% python3 -q
>>> import numpy as np
>>> np.set_printoptions(suppress=True, linewidth=140)
>>> def tidy(a):
...     return np.round(a, 1) + 0
... 
>>> arr = np.loadtxt("w.csv", delimiter=",")
>>> arr
array([[ 1.3, -4.5, -4. , -7.4, -5.8,  0.1, -3.3, -1.4,  5.5, -3.6],
       [ 3.4, -4.1, -2.5, -3.1, -5.2,  1.2, -4.6, -5.5,  1.4, -3.9],
       [-1.5, -4.2,  2.9, -4.6, -1.4,  0.1,  0.4,  2.1,  4.1, -1.4],
       [-0.4, -4.3, -2. , -5.1, -2.1, -0.8, -0.6,  1. ,  5.2, -1.6],
       [ 0.1, -3.4,  2.2, -1.6, -0.3,  1.4,  0.5,  0.1,  5. , -2. ]])
>>> u = np.array([8, -6])
>>> tidy(np.cross(arr[2, :3], arr[4, :3]))
array([0.6, 3.6, 5.5])
>>> tidy(np.correlate(arr[2], arr[4], "full"))
array([  3. ,   0.9, -27. ,  22.5, -24.1, -11.6,   5. ,  -6.8,  -7. ,  52.1, -23.2,  17.4,   8.3,  -6.2,  -2.9,   4.2, -16.8,   5.2,  -0.1])
>>> tidy(np.polyval(u, arr[2]))
array([-18. , -39.6,  17.2, -42.8, -17.2,  -5.2,  -2.8,  10.8,  26.8, -17.2])
>>> W = np.array([[0, 1],
...     [-2, 0],
...     [2, 0],
...     [0, 1],
...     [-1, 1],
...     [-1, 0],
...     [-2, 2],
...     [-1, 0],
...     [2, 2],
...     [-2, 0]])
>>> c = np.array([-3, 4])
>>> hid = np.maximum(arr @ W + c, 0)
>>> tidy(hid)
array([[29.9,  0. ],
       [29.5,  0. ],
       [20.6,  5.5],
       [18.3,  5.6],
       [20. , 13.2]])
>>> np.linalg.matrix_rank(hid)
np.int64(2)
>>> (hid > 0).astype(int)
array([[1, 0],
       [1, 0],
       [1, 1],
       [1, 1],
       [1, 1]])
>>> (hid > 0).mean(axis=0)
array([1. , 0.6])
>>> cent = np.array([[2, 2, 6], [1, 2, 8]])
>>> W @ cent
array([[  1,   2,   8],
       [ -4,  -4, -12],
       [  4,   4,  12],
       [  1,   2,   8],
       [ -1,   0,   2],
       [ -2,  -2,  -6],
       [ -2,   0,   4],
       [ -2,  -2,  -6],
       [  6,   8,  28],
       [ -4,  -4, -12]])
>>> tidy(hid @ cent)
array([[ 59.8,  59.8, 179.4],
       [ 59. ,  59. , 177. ],
       [ 46.7,  52.2, 167.6],
       [ 42.2,  47.8, 154.6],
       [ 53.2,  66.4, 225.6]])
>>> A = np.loadtxt("m.csv", delimiter=",")
>>> A
array([[0., 0., 0., 0., 0., 0., 0., 0., 0., 0., 0., 0., 0., 0., 0.],
       [2., 3., 0., 0., 0., 0., 0., 0., 0., 0., 0., 0., 0., 0., 0.],
       [3., 3., 2., 0., 0., 0., 0., 0., 0., 0., 0., 0., 0., 0., 0.],
       [2., 3., 0., 2., 0., 0., 0., 0., 0., 0., 0., 0., 0., 0., 0.],
       [0., 1., 2., 2., 0., 0., 0., 0., 0., 0., 0., 0., 0., 0., 0.],
       [2., 3., 1., 2., 1., 0., 0., 0., 0., 0., 0., 0., 0., 0., 0.],
       [0., 1., 1., 0., 1., 0., 3., 0., 0., 0., 0., 0., 0., 0., 0.],
       [1., 1., 2., 1., 0., 0., 0., 0., 0., 0., 0., 0., 0., 0., 0.],
       [0., 1., 3., 1., 3., 3., 3., 3., 2., 0., 0., 0., 0., 0., 0.],
       [3., 2., 1., 1., 1., 3., 1., 1., 2., 3., 0., 0., 0., 0., 0.],
       [0., 1., 0., 0., 0., 3., 3., 2., 1., 3., 3., 0., 0., 0., 0.],
       [1., 2., 2., 1., 0., 1., 1., 2., 0., 2., 3., 2., 0., 0., 0.],
       [3., 2., 1., 2., 3., 0., 1., 1., 2., 2., 3., 3., 1., 0., 0.],
       [3., 1., 2., 0., 3., 0., 1., 3., 1., 1., 3., 2., 1., 0., 0.],
       [2., 0., 1., 2., 0., 2., 1., 2., 1., 0., 3., 3., 0., 2., 1.]])
>>> np.unravel_index(np.abs(A).argmax(), A.shape)
(np.int64(1), np.int64(1))
>>> np.zeros(15, 15)
Traceback (most recent call last):
  File "<python-input-22>", line 1, in <module>
    np.zeros(15, 15)
    ~~~~~~~~^^^^^^^^
TypeError: Cannot interpret '15' as a data type
>>> np.linalg.matrix_rank(A)
np.int64(13)
>>> A.sum(axis=0)
array([22., 24., 18., 14., 12., 12., 14., 14.,  9., 11., 15., 10.,  2.,  2.,  1.])
>>> A.shape
(15, 15)
>>> A.sum(axis=1)
array([ 0.,  5.,  8.,  7.,  5.,  9.,  6.,  5., 19., 18., 16., 17., 24., 21., 20.])
>>> np.abs(A).max()
np.float64(3.0)
>>> tidy(np.linalg.svd(A, compute_uv=False))
array([15.4,  7.7,  6.1,  5. ,  4.2,  3.6,  3. ,  2.7,  1.9,  1.1,  0.7,  0.4,  0.2,  0. ,  0. ])
>>> x0 = np.array([7, 7, 4, 4, 7, 1, 7, 0, 9, 2])
>>> tidy(arr @ np.ones(10))
array([-23.1, -22.9,  -3.5, -10.7,   2. ])
>>> tidy((arr * x0).sum(axis=1))
array([-89.3, -89.9, -19.5, -37.4,  23.1])
>>> x0 @ arr
Traceback (most recent call last):
  File "<python-input-32>", line 1, in <module>
    x0 @ arr
    ~~~^~~~~
ValueError: matmul: Input operand 1 has a mismatch in its core dimension 0, with gufunc signature (n?,k),(k,m?)->(n?,m?) (size 5 is different from 10)
>>> tidy(np.einsum("ij,j->i", arr, x0))
array([-89.3, -89.9, -19.5, -37.4,  23.1])
>>> tidy(arr @ x0)
array([-89.3, -89.9, -19.5, -37.4,  23.1])
>>> np.allclose(A[:-1].T @ np.linalg.lstsq(A[:-1].T, A[-1])[0], A[-1])
False
>>> np.unique(A.round(6), axis=0).shape
(15, 15)
>>> rng = np.random.default_rng(175)
>>> F = np.triu(rng.random((6, 6)) < 0.4, 1).astype(int)
>>> F = F + F.T
>>> F
array([[0, 0, 1, 1, 1, 1],
       [0, 0, 1, 1, 0, 0],
       [1, 1, 0, 0, 1, 0],
       [1, 1, 0, 0, 0, 0],
       [1, 0, 1, 0, 0, 1],
       [1, 0, 0, 0, 1, 0]])
>>> lab = rng.permutation(6)
>>> M2 = F[:, lab] * rng.choice([-1, 1], 6)
>>> M2
array([[ 1, -1,  1,  0,  0, -1],
       [ 0,  0,  1,  0,  0, -1],
       [ 1,  0,  0,  1, -1,  0],
       [ 0,  0,  0,  1, -1,  0],
       [ 0, -1,  1,  0, -1,  0],
       [ 1,  0,  0,  0, -1,  0]])
>>> left, _, Vt = np.linalg.svd(F.T @ M2)
>>> lab
array([4, 5, 2, 1, 0, 3])
>>> tidy(np.linalg.lstsq(F, M2)[0])
array([[ 0.,  0.,  0.,  0., -1.,  0.],
       [ 0.,  0.,  0.,  1.,  0.,  0.],
       [ 0.,  0.,  1.,  0.,  0.,  0.],
       [ 0.,  0.,  0.,  0.,  0., -1.],
       [ 1.,  0.,  0.,  0.,  0.,  0.],
       [ 0., -1.,  0.,  0.,  0.,  0.]])
>>> u = np.array([1, 2, 2, -2, -2, 1])
>>> M2 = F + np.outer(u, np.eye(6)[1])
>>> M2
array([[ 0.,  1.,  1.,  1.,  1.,  1.],
       [ 0.,  2.,  1.,  1.,  0.,  0.],
       [ 1.,  3.,  0.,  0.,  1.,  0.],
       [ 1., -1.,  0.,  0.,  0.,  0.],
       [ 1., -2.,  1.,  0.,  0.,  1.],
       [ 1.,  1.,  0.,  0.,  1.,  0.]])
>>> np.linalg.matrix_rank(M2 - F)
np.int64(1)
>>> tidy(np.linalg.det(M2) / np.linalg.det(F)), tidy(1 + np.linalg.solve(F, u)[1])
(np.float64(2.0), np.float64(2.0))
>>> lab = rng.permutation(6)
>>> lab
array([5, 0, 4, 2, 3, 1])
>>> M2 = F[lab][:, lab]
>>> np.diag(M2)
array([0, 0, 0, 0, 0, 0])
>>> np.allclose(M2, F)
False
>>> X = np.load("a.npy")
>>> X
array([[ 1,  2, -1,  1, -1,  0,  2,  0, -2, -2,  0,  0,  0, -2,  0],
       [-2, -1, -2, -1,  1, -1,  1, -2, -2, -1,  0, -2,  0,  0, -2],
       [-1, -2, -1,  2,  2,  0, -2,  2,  2, -2, -2,  1,  2,  1,  0],
       [ 0,  1, -2, -1,  2,  1, -1, -1,  2,  1, -1,  2, -2,  0, -1],
       [ 1,  0,  0, -1,  0,  0, -2, -2, -2,  1, -1,  1, -2, -1,  1],
       [ 1,  2, -1,  1, -1,  0,  2,  0, -2, -2,  0,  0,  0, -2,  0],
       [-2, -1, -1,  0, -1, -2, -2, -2, -1,  1,  0, -1,  1,  1,  0]])
>>> M2 = np.array([[-2, 2],
...     [2, 2],
...     [-2, 0],
...     [1, -1],
...     [1, 1],
...     [2, 1],
...     [2, -1],
...     [0, 1],
...     [0, 0],
...     [0, -1]])
>>> np.linalg.matrix_rank(np.vstack([arr, M2.T]))
np.int64(7)
>>> np.linalg.matrix_rank(arr @ M2)
np.int64(2)
>>> tidy(np.einsum("ij->j", arr))
array([  2.9, -20.5,  -3.4, -21.8, -14.8,   2. ,  -7.6,  -3.7,  21.2, -12.5])
>>> tidy(X @ np.linalg.pinv(X) @ X)
array([[ 1.,  2., -1.,  1., -1.,  0.,  2.,  0., -2., -2.,  0.,  0.,  0., -2.,  0.],
       [-2., -1., -2., -1.,  1., -1.,  1., -2., -2., -1.,  0., -2.,  0.,  0., -2.],
       [-1., -2., -1.,  2.,  2.,  0., -2.,  2.,  2., -2., -2.,  1.,  2.,  1.,  0.],
       [ 0.,  1., -2., -1.,  2.,  1., -1., -1.,  2.,  1., -1.,  2., -2.,  0., -1.],
       [ 1.,  0.,  0., -1.,  0.,  0., -2., -2., -2.,  1., -1.,  1., -2., -1.,  1.],
       [ 1.,  2., -1.,  1., -1.,  0.,  2.,  0., -2., -2.,  0.,  0.,  0., -2.,  0.],
       [-2., -1., -1.,  0., -1., -2., -2., -2., -1.,  1.,  0., -1.,  1.,  1.,  0.]])
>>> np.abs(np.diag(np.linalg.qr(X)[1])) > 1e-9
array([ True,  True,  True,  True,  True,  True, False])
>>> W = np.array([[-1, -1],
...     [-3, -2],
...     [-1, 0],
...     [-1, 3],
...     [2, 0],
...     [0, 2],
...     [1, -3],
...     [-1, -1],
...     [3, 1],
...     [1, -2],
...     [2, 3],
...     [0, 2],
...     [0, 2],
...     [2, -1],
...     [-1, 1]])
>>> c = np.array([-2, 0])
>>> hid = np.maximum(X @ W + c, 0)
>>> np.linalg.matrix_rank(hid)
np.int64(2)
>>> hid
array([[ 0,  0],
       [ 6,  0],
       [ 6, 20],
       [ 8,  0],
       [ 0,  0],
       [ 0,  0],
       [ 2,  4]])
>>> tidy((hid > 0).mean(axis=0))
array([0.6, 0.3])
>>> cent = np.array([[-7, 9, -6], [-4, 9, 0]])
>>> (hid @ cent).round(6).argmax(axis=1)
array([0, 1, 1, 1, 0, 0, 1])
>>> hid @ cent
array([[   0,    0,    0],
       [ -42,   54,  -36],
       [-122,  234,  -36],
       [ -56,   72,  -48],
       [   0,    0,    0],
       [   0,    0,    0],
       [ -30,   54,  -12]])
>>> W @ cent
array([[ 11, -18,   6],
       [ 29, -45,  18],
       [  7,  -9,   6],
       [ -5,  18,   6],
       [-14,  18, -12],
       [ -8,  18,   0],
       [  5, -18,  -6],
       [ 11, -18,   6],
       [-25,  36, -18],
       [  1,  -9,  -6],
       [-26,  45, -12],
       [ -8,  18,   0],
       [ -8,  18,   0],
       [-10,   9, -12],
       [  3,   0,   6]])
>>> q, evecs = np.linalg.qr(hid[:, :1])[0], np.linalg.qr(hid[:, 1:])[0]
>>> sigma = np.linalg.svd(q.T @ evecs, compute_uv=False)
>>> tidy(np.linalg.norm(q @ q.T - evecs @ evecs.T, 2))
np.float64(0.8)
>>> M = rng.normal(size=(24, 10))
>>> M = 5 * M / np.linalg.norm(M, axis=1, keepdims=True)
>>> tidy(M)
array([[-1.6,  1.1,  1.6,  1.1, -2.6,  1.3, -2.4, -1.4,  0.6, -1. ],
       [ 0. , -0.9,  0.1,  1.2, -0.9,  0.9, -2.4, -0.4, -1.6, -3.6],
       [ 1.1,  2.5,  0.7, -1.7,  0.2,  0.4,  1.8, -2.3, -1.6,  1.7],
       [ 1. ,  0.4,  0. ,  2.1, -1.1, -1. , -3.5, -1.7, -1.3, -0.5],
       [ 0.6, -2.1,  1.2, -0.2, -1.3, -1.2,  1.1, -2.9, -1.7, -1.6],
       [-1.7, -1.7, -2.9,  0.1,  0.1,  0.1,  1.8,  1.4,  2.2,  1.1],
       [-1.7, -2. , -2.1, -0.1, -3.1, -1.8,  0.7,  0.5,  0.1, -0.4],
       [-1.9, -0.5,  1.7,  1.8,  2.4,  1.1,  1.2, -0.9, -2.4,  0.7],
       [ 3.7, -0.3, -0.3, -1.6, -1.2,  1.3, -1.2, -1.4,  0. , -1.3],
       [ 2.7,  1.2, -0.3, -2. , -2.3, -1. ,  2.1,  0.5, -1.1, -0.7],
       [-0.9,  3.1, -0.1, -3. , -1.1, -1.3,  0.6, -1.4, -0.5, -0.2],
       [ 1.2, -0.8,  1.8, -0.2, -1.6, -0.1,  1.5, -0.8, -0.7, -3.8],
       [ 1.6,  2.2,  1. , -1.5,  0.1,  0.9,  1.6, -0.2,  2.9,  1.6],
       [-1.1,  0.3,  0.5,  2.9,  1.6, -1.9,  1.6, -2.3,  0.6, -0.7],
       [ 0. ,  0.8, -0.2,  0.9, -0.3,  2.6,  2.4,  1.3, -2.2,  2.1],
       [-1.7, -1.7,  2.5,  1.2,  0.7, -2.4, -0.2,  1.4, -1.4, -1.4],
       [-1.5, -1.4, -1.4,  2.7,  1. , -1.8,  1.2, -2.2,  0.1,  1.1],
       [ 0.1,  0.9,  1. , -2.9,  0.3,  2.6, -1.5, -2.1,  0. ,  1.4],
       [-3.5,  1.9,  1.3,  1.3, -2.2,  0.1,  0.6,  0.6,  0.4, -0.1],
       [-1.2, -2.1, -0.9, -3.1, -0.6,  0.2, -1.7,  1.6,  1.6,  0.6],
       [ 2. , -0.9, -0.8,  1. , -0.4,  3.8,  1. ,  0.8,  0.5, -1.3],
       [ 1.7,  0.3, -2.3,  1.9,  1.8, -0.9,  2.1, -1.1, -1.9, -0.3],
       [-1.4, -1.9,  2.9, -2.3, -0.7,  0.3,  0.6,  1.5,  1.4, -0.6],
       [ 1.6,  2.7, -0.3,  0.5,  1.7, -0.3, -1.7,  0.3, -2.8,  0.8]])
>>> P = M @ np.linalg.solve(M.T @ M, M.T)
>>> np.linalg.matrix_rank(np.eye(24) - P)
np.int64(14)
